% python3 -q
>>> import numpy as np
>>> np.set_printoptions(precision=2, suppress=True, linewidth=120, legacy="1.25")
>>> def tidy(a):
...     return np.round(a, 2) + 0
... 
>>> data = np.loadtxt("m.csv", delimiter=",")
>>> data
array([[ 0., -2., -1.],
       [ 0.,  0., -3.],
       [ 0.,  0.,  0.]])
>>> # triangular
>>> u = np.array([0, 0])
>>> np.correlate(data[1], data[0], "full")
array([0., 0., 3., 6., 0.])
>>> np.cross(data[1, :3], data[0, :3])
array([-6.,  0., -0.])
>>> out = np.array([[-2], [0], [-2]])
>>> cent = np.array([[-2, 4, -9, 8]])
>>> rng = np.random.default_rng(34)
>>> mat = out @ cent + 0.02 * rng.normal(size=(3, 4))
>>> tidy(mat)
array([[  4.  ,  -8.03,  18.05, -15.99],
       [  0.01,   0.  ,   0.  ,   0.01],
       [  4.  ,  -8.01,  18.01, -15.99]])
>>> Uu, s, VT = np.linalg.svd(mat)
>>> tidy(s)
array([36.36,  0.02,  0.01])
>>> out = Uu[:, :1] @ np.diag(s[:1]) @ VT[:1]
>>> tidy(np.linalg.norm(mat - out) / np.linalg.norm(mat))
0.0
>>> tidy(out)
array([[  4.  ,  -8.02,  18.04, -16.  ],
       [  0.  ,   0.  ,   0.  ,   0.  ],
       [  4.  ,  -8.01,  18.02, -15.98]])
>>> np.linalg.matrix_rank(out)
1
>>> tidy(np.linalg.norm(mat - out, 2)), tidy(s[1])
(0.02, 0.02)
>>> np.linalg.matrix_rank(mat, rtol=0.05)
1
>>> [round(float(x), 2) for x in np.linalg.svd(mat, compute_uv=False)[:3]]
[36.36, 0.02, 0.01]
>>> np.argsort(-np.linalg.norm(mat, axis=0).round(6), kind="stable")[:3]
array([2, 3, 1])
>>> mat @ mat
Traceback (most recent call last):
  File "<python-input-24>", line 1, in <module>
    mat @ mat
    ~~~~^~~~~
ValueError: matmul: Input operand 1 has a mismatch in its core dimension 0, with gufunc signature (n?,k),(k,m?)->(n?,m?) (size 3 is different from 4)
>>> C2 = mat.T @ mat
>>> (mat @ mat.T).shape
(3, 3)
>>> np.allclose(C2, C2.T)
True
>>> tidy(np.linalg.svd(mat, compute_uv=False) ** 2)
array([1322.3,    0. ,    0. ])
>>> tidy(mat[1] @ mat[0])
0.0
>>> tidy(np.linalg.norm(mat) ** 2 / np.linalg.norm(mat, 2) ** 2)
1.0
>>> tidy(np.linalg.norm(mat[1], 1)), tidy(np.linalg.norm(mat[1], np.inf))
(0.02, 0.01)
>>> tidy(np.linalg.norm(mat, 2))
36.36
>>> tidy(np.linalg.norm(mat, axis=1))
array([25.73,  0.02, 25.7 ])
>>> tidy(np.linalg.norm(mat, axis=0))
array([ 5.66, 11.34, 25.5 , 22.61])
>>> W0 = np.loadtxt("out15.csv", delimiter=",")
>>> W0
array([[2., 0., 0.],
       [0., 2., 0.],
       [0., 0., 3.]])
>>> # equal to its transpose
>>> O, vecs = np.linalg.qr(W0[:, :1])[0], np.linalg.qr(W0[:, 1:])[0]
>>> s = np.linalg.svd(O.T @ vecs, compute_uv=False)
>>> np.degrees(np.arccos(s.clip(0, 1)))
array([90.])
>>> tidy(np.linalg.norm(O @ O.T - vecs @ vecs.T, 2))
1.0
>>> out = mat / np.linalg.norm(mat, axis=1, keepdims=True)
>>> C2 = out @ out.T
>>> (np.abs(C2) > 0.9).astype(int)
array([[1, 0, 1],
       [0, 1, 0],
       [1, 0, 1]])
>>> tidy(C2)
array([[1., 0., 1.],
       [0., 1., 0.],
       [1., 0., 1.]])
>>> [int(np.linalg.matrix_rank(np.linalg.matrix_power(W0, p))) for p in range(1, 4)]
[3, 3, 3]
>>> tidy(np.linalg.matrix_power(W0 - np.diag(np.diag(W0)), 3))
array([[0., 0., 0.],
       [0., 0., 0.],
       [0., 0., 0.]])
>>> np.linalg.matrix_rank(W0 - W0[0, 0] * np.eye(3))
1
>>> F = np.array([[-1.3, -1.2, -0.9], [0.7, 0.2, -1.0]])
>>> F[:, 0] *= 5
>>> F
array([[-6.5, -1.2, -0.9],
       [ 3.5,  0.2, -1. ]])
>>> out = F / np.sqrt((F ** 2).mean(axis=1, keepdims=True))
>>> np.linalg.matrix_rank(F - F.mean(axis=1, keepdims=True))
2
>>> u, r1 = mat[1], mat[0]
>>> tidy(u @ u)
0.0
>>> p = (u @ r1) / (u @ u) * u
>>> tidy(p)
array([-0.1 ,  0.03, -0.01, -0.05])
>>> np.linalg.matrix_rank(np.outer(u, r1))
1
>>> tidy(np.linalg.norm(u + r1) ** 2 + np.linalg.norm(u - r1) ** 2)
1323.89
>>> X = np.loadtxt("a.csv", delimiter=",")
>>> tidy(X)
array([[-0.71,  0.11,  0.54, -0.44],
       [ 0.61, -0.12,  0.78, -0.05],
       [-0.05, -0.94, -0.12, -0.31],
       [-0.35, -0.29,  0.29,  0.84]])
>>> u, r1 = X[0], X[1]
>>> u @ u
1.0
>>> p = (u @ r1) / (u @ u) * u
>>> tidy(r1 - p)
array([ 0.61, -0.12,  0.78, -0.05])
>>> tidy(p)
array([0., 0., 0., 0.])
>>> np.linalg.matrix_rank(np.outer(u, r1))
1
>>> out = np.linalg.inv(X)
>>> (np.abs(out) > 1e-9).astype(int)
array([[1, 1, 1, 1],
       [1, 1, 1, 1],
       [1, 1, 1, 1],
       [1, 1, 1, 1]])
>>> np.allclose(out, X.T)
True
>>> O = X.astype(float).copy()
>>> for j in range(4):
...     O[:, j] -= O[:, :j] @ (O[:, :j].T @ O[:, j])
...     O[:, j] /= np.linalg.norm(O[:, j])
... 
>>> tidy(O)
array([[-0.71,  0.11,  0.54, -0.44],
       [ 0.61, -0.12,  0.78, -0.05],
       [-0.05, -0.94, -0.12, -0.31],
       [-0.35, -0.29,  0.29,  0.84]])
>>> u = np.array([-1, 0])
>>> tidy(np.convolve(X[3], u))
array([ 0.35,  0.29, -0.29, -0.84,  0.  ])
>>> tidy(np.cross(X[3, :3], X[0, :3]))
array([-0.19, -0.01, -0.25])
>>> O, R = np.linalg.qr(X)
>>> tidy(np.abs(np.diag(R)))
array([1., 1., 1., 1.])
>>> tidy(O)
array([[-0.71,  0.11,  0.54, -0.44],
       [ 0.61, -0.12,  0.78, -0.05],
       [-0.05, -0.94, -0.12, -0.31],
       [-0.35, -0.29,  0.29,  0.84]])
>>> np.trace(O @ O.T)
4.0
>>> tidy(O @ R)
array([[-0.71,  0.11,  0.54, -0.44],
       [ 0.61, -0.12,  0.78, -0.05],
       [-0.05, -0.94, -0.12, -0.31],
       [-0.35, -0.29,  0.29,  0.84]])
>>> tidy(O.T @ O)
array([[1., 0., 0., 0.],
       [0., 1., 0., 0.],
       [0., 0., 1., 0.],
       [0., 0., 0., 1.]])
>>> arr = np.load("sample8.npy")
>>> tidy(arr)
array([[1.  , 0.  , 0.  ],
       [0.33, 0.33, 0.33],
       [0.  , 0.  , 1.  ]])
>>> tidy(np.einsum("ii->", arr))
2.33
>>> tidy(np.linalg.eigvals(arr).sum().real)
2.33
>>> tidy(np.linalg.eigvals(arr))
array([0.33, 1.  , 1.  ])
>>> tidy(np.poly(arr))
array([ 1.  , -2.33,  1.67, -0.33])
>>> tidy(np.linalg.det(2 * arr)), tidy(np.linalg.det(arr))
(2.67, 0.33)
>>> hat = np.triu(np.array([[3, 0, 5], [4, 3, 0], [3, 0, 1]]), 1) + np.eye(3)
>>> out = hat @ arr @ np.linalg.inv(hat)
>>> tidy(np.poly(out))
array([ 1.  , -2.33,  1.67, -0.33])
>>> tidy(hat @ arr - arr @ hat)
array([[ 0.  ,  0.  ,  0.  ],
       [ 0.  ,  0.  , -1.67],
       [ 0.  ,  0.  ,  0.  ]])
>>> tidy(np.linalg.det(out))
0.33
>>> out = arr / np.sqrt((arr ** 2).mean(axis=1, keepdims=True))
>>> tidy(arr - arr.mean(axis=1, keepdims=True))
array([[ 0.67, -0.33, -0.33],
       [ 0.  ,  0.  ,  0.  ],
       [-0.33, -0.33,  0.67]])
>>> np.linalg.matrix_rank(arr - arr.mean(axis=1, keepdims=True))
2
>>> x0 = np.array([-2, 2, 0])
>>> target = W0 @ x0
>>> b, lr = np.zeros(3), 1 / np.linalg.norm(W0, 2) ** 2
>>> for i in range(50):
...     b -= lr * W0.T @ (W0 @ b - target)
...     if i % 10 == 0: print(i, round(np.linalg.norm(W0 @ b - target), 2))
... 
0 3.14
10 0.01
20 0.0
30 0.0
40 0.0
>>> tidy(b)
array([-2.,  2.,  0.])
>>> tidy(np.linalg.cond(W0))
1.5
>>> A = np.load("run15.npy")
>>> tidy(A)
array([[0.71, 0.14, 0.43],
       [0.14, 0.03, 0.09],
       [0.43, 0.09, 0.26]])
>>> # symmetric
>>> np.abs(np.diag(np.linalg.qr(A)[1])) > 1e-9
array([ True, False, False])
>>> np.linalg.lstsq(A[:-1].T, A[-1])[2]
1
>>> tidy(A @ np.linalg.pinv(A) @ A)
array([[0.71, 0.14, 0.43],
       [0.14, 0.03, 0.09],
       [0.43, 0.09, 0.26]])
>>> np.unique(A.round(6), axis=0).shape
(3, 3)
>>> np.allclose(A[:-1].T @ np.linalg.lstsq(A[:-1].T, A[-1])[0], A[-1])
True
>>> Uu, s, VT = np.linalg.svd(data)
>>> vecs = VT[:(s > 1e-8).sum()]
>>> x0 = data[2] + 3 * data[0] + rng.integers(2) * np.eye(3)[0]
>>> x0
array([ 0., -6., -3.])
>>> np.linalg.matrix_rank(np.vstack([data, x0]))
2
>>> np.allclose(vecs.T @ vecs @ x0, x0)
True
>>> def softmax(z):
...     e = np.exp(z - z.max(axis=-1, keepdims=True))
...     return e / e.sum(axis=-1, keepdims=True)
... 
>>> tidy(softmax(A[2]))
array([0.39, 0.28, 0.33])
>>> tidy(softmax(A).sum(axis=1))
array([1., 1., 1.])
>>> tidy(softmax(10 * A[2]))
array([0.82, 0.03, 0.15])
>>> tidy(softmax(A[2] + 4))
array([0.39, 0.28, 0.33])
>>> att = A @ A.T / np.sqrt(3)
>>> tidy(softmax(att)[2] @ A)
array([0.45, 0.09, 0.27])
>>> softmax(att).round(6).argmax(axis=1)
array([0, 0, 0])
>>> tidy(softmax(att + np.triu(np.full(att.shape, -np.inf), 1)))
array([[1.  , 0.  , 0.  ],
       [0.52, 0.48, 0.  ],
       [0.37, 0.3 , 0.33]])
